>>> import numpy as np
>>> np.set_printoptions(suppress=True, linewidth=160)
>>> def rd(a):
...     return np.round(a, 3) + 0
... 
>>> arr = np.cumsum(np.array([[2, 5, 7, 5, 2],
...     [7, 2, 9, 7, 2],
...     [2, 6, 2, 7, 0],
...     [9, 9, 3, 6, 1],
...     [6, 8, 1, 3, 1],
...     [1, 1, 7, 9, 8],
...     [5, 2, 3, 6, 2],
...     [9, 7, 0, 7, 7],
...     [1, 3, 6, 1, 5],
...     [4, 3, 6, 3, 7],
...     [6, 1, 2, 9, 3],
...     [2, 3, 2, 6, 0],
...     [4, 7, 0, 9, 6],
...     [5, 5, 2, 7, 2],
...     [2, 7, 1, 7, 1],
...     [0, 8, 3, 3, 4],
...     [5, 5, 0, 6, 1],
...     [8, 9, 3, 4, 0],
...     [3, 2, 6, 2, 3],
...     [6, 6, 9, 0, 8],
...     [4, 7, 6, 6, 9],
...     [8, 9, 2, 3, 0]]), axis=0)
>>> arr
array([[  2,   5,   7,   5,   2],
       [  9,   7,  16,  12,   4],
       [ 11,  13,  18,  19,   4],
       [ 20,  22,  21,  25,   5],
       [ 26,  30,  22,  28,   6],
       [ 27,  31,  29,  37,  14],
       [ 32,  33,  32,  43,  16],
       [ 41,  40,  32,  50,  23],
       [ 42,  43,  38,  51,  28],
       [ 46,  46,  44,  54,  35],
       [ 52,  47,  46,  63,  38],
       [ 54,  50,  48,  69,  38],
       [ 58,  57,  48,  78,  44],
       [ 63,  62,  50,  85,  46],
       [ 65,  69,  51,  92,  47],
       [ 65,  77,  54,  95,  51],
       [ 70,  82,  54, 101,  52],
       [ 78,  91,  57, 105,  52],
       [ 81,  93,  63, 107,  55],
       [ 87,  99,  72, 107,  63],
       [ 91, 106,  78, 113,  72],
       [ 99, 115,  80, 116,  72]])
>>> cen = arr - arr.mean(axis=0)
>>> Uu, s, vt = np.linalg.svd(cen, full_matrices=False)
>>> rd(cen.mean(axis=0))
array([0., 0., 0., 0., 0.])
>>> print(np.abs(Uu[:, 0]).argmax())
0
>>> np.searchsorted(np.cumsum(s ** 2) / (s ** 2).sum(), 0.9) + 1
np.int64(1)
>>> rd(vt[0] * np.sign(vt[0, np.abs(vt[0]).argmax()]))
array([0.441, 0.512, 0.314, 0.563, 0.357])
>>> np.linalg.matrix_rank(cen)
np.int64(5)
>>> rd((s ** 2).sum() ** 2 / (s ** 4).sum())
np.float64(1.029)
>>> np.abs(vt[0]).argmax()
np.int64(3)
>>> rd(s)
array([288.859,  23.386,  22.155,  11.36 ,   7.303])
>>> P = arr @ np.linalg.solve(arr.T @ arr, arr.T)
>>> rd(P @ arr[:, 1])
array([  5.,   7.,  13.,  22.,  30.,  31.,  33.,  40.,  43.,  46.,  47.,  50.,  57.,  62.,  69.,  77.,  82.,  91.,  93.,  99., 106., 115.])
>>> np.allclose(P @ P, P)
True
>>> Uu, s, vt = np.linalg.svd(arr)
>>> print(np.argmax(s[:-1] / (s[1:] + 1e-6)) + 1)
1
>>> print(rd(s))
[610.014  25.782  23.264  21.442   9.262]
>>> B = Uu[:, :1] @ np.diag(s[:1]) @ vt[:1]
>>> rd(np.linalg.norm(arr - B, 2)), rd(s[1])
(np.float64(25.782), np.float64(25.782))
>>> rd(np.abs(arr - B).max())
np.float64(10.515)
>>> W0 = np.load("a.npy")
>>> W0
array([[ 0, -3,  6,  9, -7, -9, -1,  5, -8, -6],
       [ 3,  0,  7, -6,  8, -5,  6, -5,  5, -5],
       [-6, -7,  0, -3, -3, -9,  0, -4, -7,  0],
       [-9,  6,  3,  0,  0, -6, -3, -3, -1, -3],
       [ 7, -8,  3,  0,  0, -7, -5,  5,  4,  5],
       [ 9,  5,  9,  6,  7,  0,  0, -9,  0, -4],
       [ 1, -6,  0,  3,  5,  0,  0,  2, -4,  3],
       [-5,  5,  4,  3, -5,  9, -2,  0, -4,  0],
       [ 8, -5,  7,  1, -4,  0,  4,  4,  0, -4],
       [ 6,  5,  0,  3, -5,  4, -3,  0,  4,  0]])
>>> np.linalg.cond(W0) > 100
np.True_
>>> rd(np.linalg.norm(W0, 2) / np.linalg.norm(W0))
np.float64(0.493)
>>> round(np.log10(np.linalg.cond(W0)))
2
>>> np.linalg.matrix_rank(W0, rtol=0.1)
np.int64(8)
>>> np.argsort(-np.linalg.norm(W0, axis=0).round(6), kind="stable")[:3]
array([0, 5, 1])
>>> rd(np.abs(np.linalg.svd(W0)[2][-1]))
array([0.343, 0.422, 0.006, 0.506, 0.102, 0.104, 0.138, 0.282, 0.566, 0.086])
>>> print([round(float(x), 3) for x in np.linalg.svd(W0, compute_uv=False)[:3]])
[24.086, 24.086, 20.562]
>>> mat = np.load("w.npy")
>>> mat
array([[ 1.92 , -2.767, -0.974,  1.356,  0.997,  0.77 , -2.108,  3.074,  0.417, -2.084, -1.265],
       [ 0.945, -0.047,  0.016, -0.777, -1.075, -0.95 ,  1.038, -1.814, -0.667,  2.138,  0.321],
       [-0.345,  0.667,  0.323,  0.2  ,  0.23 ,  1.299, -0.705,  0.453,  0.699, -1.949,  0.598],
       [ 1.923, -1.209,  0.021,  0.286, -0.534,  0.318, -0.282,  0.296,  0.43 ,  0.505,  0.459],
       [-0.769,  0.105, -0.417, -0.142,  0.141,  0.093, -0.307,  0.654, -0.128,  0.304, -0.173],
       [ 1.866, -0.98 ,  1.17 ,  0.208, -0.013,  0.661, -0.889, -0.006,  0.486, -0.402, -0.052],
       [-3.797,  3.523,  0.519, -1.392,  0.7  , -0.643,  1.192, -1.353, -0.662,  0.267,  0.042],
       [ 0.309,  0.634,  1.29 ,  0.479,  0.898, -0.326,  0.464,  0.313,  0.584,  0.475, -0.107],
       [ 1.359, -2.864, -0.16 ,  1.165,  0.314, -0.009, -2.614,  1.791, -0.955, -3.051, -0.338],
       [ 2.366, -3.785, -0.407,  1.133, -0.235, -1.214, -1.085,  1.831, -0.313,  1.505, -1.15 ],
       [ 1.199, -3.583, -1.259,  1.224, -0.907, -1.902, -0.899,  0.996, -1.442,  1.562, -1.014],
       [ 1.463,  0.447,  0.742, -0.141, -0.22 ,  2.351, -0.705,  0.067,  1.051, -2.217,  0.921],
       [ 0.242, -0.17 , -0.146, -0.499, -0.465, -0.566, -0.061, -0.543, -0.792,  0.669, -0.156],
       [-1.012,  1.209, -0.7  , -0.203,  0.662,  0.436, -1.14 ,  0.757,  0.296, -1.923, -0.051],
       [ 0.77 ,  0.899,  0.022, -0.664, -0.905,  0.877,  0.021, -1.653, -0.068, -1.403,  1.501],
       [-0.446, -1.786, -0.389,  0.676, -0.439, -2.789,  0.813,  0.167, -0.925,  4.777, -1.575],
       [ 3.142, -3.241, -1.256,  0.249, -1.06 , -0.948, -0.812,  0.728, -0.294,  2.319, -0.498],
       [ 0.458,  0.17 ,  1.299,  0.948,  0.509,  0.767,  0.292,  0.288,  0.852, -0.572,  0.038],
       [-0.747,  0.283,  0.077, -0.485, -0.436, -0.893,  0.73 , -1.231, -1.498,  0.261,  0.242],
       [-1.639,  1.837,  1.   , -0.407,  0.503, -0.437,  2.037, -1.094,  0.269,  1.519,  0.043],
       [ 1.877, -1.157, -0.08 ,  0.078, -0.263,  0.11 , -0.508, -0.101, -0.166, -0.631,  0.234],
       [-0.783, -4.195, -2.433,  0.056, -1.2  , -4.487, -0.05 ,  0.392, -3.81 ,  3.874, -1.964],
       [-1.983,  1.647,  0.446, -0.404,  0.31 , -1.575,  1.43 , -1.217, -1.041,  1.299, -0.292],
       [-2.043,  3.74 ,  0.627, -1.747,  1.377, -0.13 , -0.326, -0.784,  0.264, -0.942,  0.171],
       [-1.436,  1.159,  0.738,  0.045,  0.488, -0.331,  0.903, -0.429, -0.336, -0.196, -0.171],
       [-1.113, -0.241, -1.006, -0.542, -0.34 , -1.754, -0.295, -0.292, -1.421,  1.163, -0.522],
       [ 2.602, -1.659,  0.539,  0.81 , -0.857,  0.753, -0.604, -0.255,  0.037, -1.679,  0.549],
       [ 1.049,  0.909,  1.709,  0.276,  1.421,  1.717, -0.529,  0.955,  1.679, -2.038,  0.421]])
>>> vec = np.array([2, 0, 1, -1, 2, -3, -3, 2, 2, 3, 3])
>>> y = mat @ vec
>>> rd(np.linalg.pinv(mat) @ mat)
array([[1., 0., 0., 0., 0., 0., 0., 0., 0., 0., 0.],
       [0., 1., 0., 0., 0., 0., 0., 0., 0., 0., 0.],
       [0., 0., 1., 0., 0., 0., 0., 0., 0., 0., 0.],
       [0., 0., 0., 1., 0., 0., 0., 0., 0., 0., 0.],
       [0., 0., 0., 0., 1., 0., 0., 0., 0., 0., 0.],
       [0., 0., 0., 0., 0., 1., 0., 0., 0., 0., 0.],
       [0., 0., 0., 0., 0., 0., 1., 0., 0., 0., 0.],
       [0., 0., 0., 0., 0., 0., 0., 1., 0., 0., 0.],
       [0., 0., 0., 0., 0., 0., 0., 0., 1., 0., 0.],
       [0., 0., 0., 0., 0., 0., 0., 0., 0., 1., 0.],
       [0., 0., 0., 0., 0., 0., 0., 0., 0., 0., 1.]])
>>> rd(np.linalg.solve(mat.T @ mat, mat.T @ y))
array([ 2.,  0.,  1., -1.,  2., -3., -3.,  2.,  2.,  3.,  3.])
>>> rd(np.linalg.lstsq(mat, y)[0])
array([ 2.,  0.,  1., -1.,  2., -3., -3.,  2.,  2.,  3.,  3.])
>>> rng = np.random.default_rng(299)
>>> y = y + 0.02 * rng.normal(size=28)
>>> print(rd(y))
[ 4.467  2.687 -3.628  6.716  0.554  4.949 -9.049  5.691  1.365 13.722  7.277 -3.228  0.677 -2.914 -5.462 11.17  14.306 -0.217 -5.244 -2.619  2.518  6.042
 -3.543 -0.945 -5.583  1.262 -1.059  3.199]
>>> b, *_ = np.linalg.lstsq(mat, y)
>>> rd(mat.T @ (y - mat @ b))
array([0., 0., 0., 0., 0., 0., 0., 0., 0., 0., 0.])
>>> [round(float(np.linalg.norm(np.linalg.solve(mat.T @ mat + lam * np.eye(11), mat.T @ y))), 2) for lam in (0, 1, 10, 100)]
[7.32, 5.33, 3.06, 1.32]
>>> idx = mat[:, 2] > np.median(mat[:, 2])
>>> f = mat[idx].mean(axis=0) - mat[~idx].mean(axis=0)
>>> ((mat - mat.mean(axis=0)) @ f > 0).astype(int)
array([0, 0, 1, 0, 1, 1, 1, 1, 0, 0, 0, 1, 0, 1, 1, 0, 0, 1, 1, 1, 0, 0, 1, 1, 1, 0, 0, 1])
>>> idx.astype(int)
array([0, 0, 1, 0, 0, 1, 1, 1, 0, 0, 0, 1, 0, 0, 1, 0, 0, 1, 1, 1, 0, 0, 1, 1, 1, 0, 1, 1])
>>> rd(f)
array([-1.023,  2.643,  1.406, -0.452,  0.601,  1.213,  0.83 , -0.992,  0.863, -1.336,  0.828])
>>> rd((((mat - mat.mean(axis=0)) @ f > 0) == idx).mean())
np.float64(0.893)
>>> np.argsort(-np.abs(f).round(6), kind="stable")
array([ 1,  2,  9,  5,  0,  7,  8,  6, 10,  4,  3])
